In [1]: import numpy as np

In [2]: import numpy.linalg as la

In [3]: np.set_printoptions(precision=3, suppress=True, linewidth=120, sign=" ")

In [4]: X = np.array([[0, -1, -3, 2], [1, 0, 3, 0], [3, -3, 0, -6], [-2, 0, 6, 0]])

In [5]: vec = np.array([-2, 0, 2, -2])

In [6]: print(X * vec)
[[ 0  0 -6 -4]
 [-2  0  6  0]
 [-6  0  0 12]
 [ 4  0 12  0]]

In [7]: print(X @ vec)
[-10   4   6  16]

In [8]: print((X @ vec).argmax())
3

In [9]: rng = np.random.default_rng(691036)

In [10]: labels = rng.permutation(4)

In [11]: print(labels)
[ 2  0  3  1]

In [12]: B = X[labels][:, labels]

In [13]: print(np.trace(B))
0

In [14]: print(np.diag(B))
[ 0  0  0  0]

In [15]: vec = np.array([1, 5, 5, 4])

In [16]: print(vec @ X @ vec)
0

In [17]: O = la.solve(np.eye(4) - X, np.eye(4) + X)

In [18]: print(np.round(la.det(O), 3))
1.0

In [19]: print(np.round(O @ O.T, 3) + 0)
[[ 1.  0.  0.  0.]
 [ 0.  1.  0.  0.]
 [ 0.  0.  1.  0.]
 [ 0.  0.  0.  1.]]

In [20]: arr = np.eye(5, dtype=int)[rng.permutation(5)] * np.array([2, 2, 1, 2, 2])

In [21]: print(arr)
[[ 2  0  0  0  0]
 [ 0  0  0  2  0]
 [ 0  0  0  0  2]
 [ 0  2  0  0  0]
 [ 0  0  1  0  0]]

In [22]: O = arr.astype(float).copy()

In [23]: for j in range(5):
    ...:     O[:, j] -= O[:, :j] @ (O[:, :j].T @ O[:, j])
    ...:     O[:, j] /= la.norm(O[:, j])
    ...: 

In [24]: print(O.T @ arr)
[[ 2.  0.  0.  0.  0.]
 [ 0.  2.  0.  0.  0.]
 [ 0.  0.  1.  0.  0.]
 [ 0.  0.  0.  2.  0.]
 [ 0.  0.  0.  0.  2.]]

In [25]: print(O)
[[ 1.  0.  0.  0.  0.]
 [ 0.  0.  0.  1.  0.]
 [ 0.  0.  0.  0.  1.]
 [ 0.  1.  0.  0.  0.]
 [ 0.  0.  1.  0.  0.]]

In [26]: print(arr @ arr)
[[ 4  0  0  0  0]
 [ 0  4  0  0  0]
 [ 0  0  2  0  0]
 [ 0  0  0  4  0]
 [ 0  0  0  0  2]]

In [27]: print((arr + arr.T) / 2)
[[ 2.   0.   0.   0.   0. ]
 [ 0.   0.   0.   2.   0. ]
 [ 0.   0.   0.   0.   1.5]
 [ 0.   2.   0.   0.   0. ]
 [ 0.   0.   1.5  0.   0. ]]

In [28]: print(np.allclose(arr @ arr.T, arr.T @ arr))
False

In [29]: print(np.trace(arr))
2

In [30]: print((arr - arr.T) / 2)
[[ 0.   0.   0.   0.   0. ]
 [ 0.   0.   0.   0.   0. ]
 [ 0.   0.   0.   0.   0.5]
 [ 0.   0.   0.   0.   0. ]
 [ 0.   0.  -0.5  0.   0. ]]

In [31]: print(np.sort(np.abs(la.eigvals(arr))))
[ 1.414  1.414  2.     2.     2.   ]

In [32]: B = np.array([[0, 0, -1], [-1, -2, -1]])

In [33]: Z = np.kron(B, arr)

In [34]: print(la.matrix_rank(Z))
10

In [35]: print(Z.shape)
(10, 15)

In [36]: evals, vecs = la.eig(arr)

In [37]: print(np.prod(evals))
16.0

In [38]: print(evals)
[ 1.414 -1.414  2.    -2.     2.   ]

In [39]: print(np.sort(la.eigvals(arr.T)))
[-2.    -1.414  1.414  2.     2.   ]

In [40]: print(np.sort(la.eigvals(arr @ arr)))
[ 2.  2.  4.  4.  4.]

In [41]: print(np.round(la.norm(arr, 2), 3))
2.0

In [42]: print(np.round(la.norm(arr[0] - arr[1]), 3))
2.828

In [43]: print(round(float(la.norm(arr) ** 2 / la.norm(arr, 2) ** 2), 3))
4.25

In [44]: print(np.round(la.norm(arr, 1), 3), round(float(la.norm(arr, np.inf)), 3))
2.0 2.0

In [45]: print(la.norm(arr, axis=1))
[ 2.  2.  2.  2.  1.]

In [46]: print(round(la.norm(arr, "nuc"), 3))
9.0

In [47]: data, _ = la.qr(np.array([[-1.6, -0.7, -0.8, 0.5, 0.3],
    ...:     [0.8, -0.3, 1.0, 0.8, 0.8],
    ...:     [-0.1, 0.7, -0.5, -1.3, 0.3],
    ...:     [0.1, -0.2, 0.9, -0.3, -0.1],
    ...:     [-0.4, 0.6, 2.0, 1.3, 0.2]]))

In [48]: print(data)
[[-0.87  -0.374  0.04  -0.016  0.317]
 [ 0.435 -0.366  0.368  0.138  0.723]
 [-0.054  0.61  -0.342 -0.398  0.592]
 [ 0.054 -0.184  0.403 -0.88  -0.163]
 [-0.218  0.566  0.764  0.221 -0.013]]

In [49]: O, vecs = la.qr(data[:, :1])[0], la.qr(data[:, 1:])[0]

In [50]: sigma = la.svd(O.T @ vecs, compute_uv=False)

In [51]: print(np.degrees(np.arccos(sigma.clip(0, 1))))
[ 90.]

In [52]: print(round(la.norm(O @ O.T - vecs @ vecs.T, 2), 3))
1.0

In [53]: print(sigma.round(3) + 0)
[ 0.]

In [54]: vec = np.array([1, 4, 0, 0, 0])

In [55]: rhs = data @ vec

In [56]: print(rhs)
[-2.367 -1.029  2.384 -0.682  2.047]

In [57]: print(np.round(la.solve(data, rhs), 3) + 0)
[ 1.  4.  0.  0.  0.]

In [58]: print(np.round(la.solve(data.T, data[0]), 3) + 0)
[ 1.  0.  0.  0.  0.]
